$ python -q
>>> import numpy as np
>>> from numpy import linalg as LA
>>> np.set_printoptions(precision=2, suppress=True, linewidth=140, sign=" ")
>>> rd = lambda a: np.round(a, 2) + 0
>>> M = np.loadtxt("x.csv", delimiter=",")
>>> M
array([[ 0.,  0.,  0.,  0.,  0.,  1.,  0.,  0.,  0.,  1.,  0.,  0.,  0.],
       [ 0.,  0.,  0.,  0.,  0.,  1.,  0.,  0.,  0.,  0.,  0.,  0.,  0.],
       [ 0.,  0.,  0.,  1.,  1.,  0.,  1.,  1.,  1.,  0.,  1.,  1.,  1.],
       [ 0.,  0.,  1.,  0.,  1.,  0.,  1.,  1.,  1.,  0.,  1.,  1.,  1.],
       [ 0.,  0.,  1.,  1.,  0.,  0.,  0.,  0.,  0.,  0.,  1.,  1.,  1.],
       [ 1.,  1.,  0.,  0.,  0.,  0.,  0.,  0.,  0.,  1.,  0.,  0.,  0.],
       [ 0.,  0.,  1.,  1.,  0.,  0.,  0.,  1.,  1.,  0.,  1.,  1.,  1.],
       [ 0.,  0.,  1.,  1.,  0.,  0.,  1.,  0.,  1.,  0.,  1.,  1.,  0.],
       [ 0.,  0.,  1.,  1.,  0.,  0.,  1.,  1.,  0.,  0.,  0.,  1.,  1.],
       [ 1.,  0.,  0.,  0.,  0.,  1.,  0.,  0.,  0.,  0.,  0.,  0.,  0.],
       [ 0.,  0.,  1.,  1.,  1.,  0.,  1.,  1.,  0.,  0.,  0.,  1.,  1.],
       [ 0.,  0.,  1.,  1.,  1.,  0.,  1.,  1.,  1.,  0.,  1.,  0.,  1.],
       [ 0.,  0.,  1.,  1.,  1.,  0.,  1.,  0.,  1.,  0.,  1.,  1.,  0.]])
>>> rd(LA.norm(M, 2) / LA.norm(M))
np.float64(0.84)
>>> print(LA.matrix_rank(M, rtol=0.1))
10
>>> E = np.loadtxt("test16.csv", delimiter=",")
>>> print(E)
[[ 0.3  -0.6   0.2   0.   -1.4   0.4  -0.3   0.2   0.1   1.4   0.1 ]
 [-1.    0.   -0.1   0.7  -1.1   0.4  -2.1  -0.2   0.4  -1.3   0.9 ]
 [-1.1  -0.5   0.    0.3  -1.2  -0.3  -1.1  -0.5  -0.5  -0.1   2.3 ]
 [ 0.2  -1.1   0.2  -1.3   1.8   0.6  -0.6  -0.1  -1.4  -1.    0.5 ]
 [ 0.4   0.3  -2.4  -0.4   1.3   0.4  -0.3   0.4  -0.6  -0.5   0.9 ]
 [ 0.2  -0.7   0.2  -0.3   0.6  -0.7  -0.1  -0.2  -0.3  -0.2  -0.3 ]
 [ 0.2  -0.6  -0.6  -1.5   2.1   0.1  -0.7  -0.1   0.5   1.5   1.8 ]
 [ 0.    0.8   0.    0.   -1.   -1.   -0.1   0.6   0.3  -0.1  -0.2 ]
 [-1.58  0.24 -0.39  0.66 -1.15  0.7  -1.96 -0.29  0.6  -1.23  0.76]
 [ 1.   -0.2  -0.5   0.3  -0.1  -0.1   1.1   0.1   0.4  -0.8   0.9 ]
 [ 1.    0.    1.2  -0.9  -1.9   0.3  -1.2  -1.9   0.1  -0.6   1.6 ]
 [-1.2   0.6   0.9   0.7   0.8   0.2  -1.7  -1.9   0.3   0.   -0.2 ]
 [-0.3  -0.2   0.4   0.5   0.8  -1.3  -0.4   0.6  -0.1  -0.6   0.6 ]
 [ 1.   -0.3  -0.1  -0.4   0.5   0.8   1.    1.    0.2  -0.8  -1.2 ]]
>>> def softmax(z):
...     e = np.exp(z - z.max(axis=-1, keepdims=True))
...     return e / e.sum(axis=-1, keepdims=True)
... 
>>> rd(softmax(E).sum(axis=1))
array([ 1.,  1.,  1.,  1.,  1.,  1.,  1.,  1.,  1.,  1.,  1.,  1.,  1.,  1.])
>>> scores = E @ E.T / np.sqrt(11)
>>> rd(softmax(scores)[0] @ E)
array([ 0.  , -0.22,  0.11, -0.11, -0.64,  0.1 , -0.67, -0.26,  0.07,  0.04,  0.7 ])
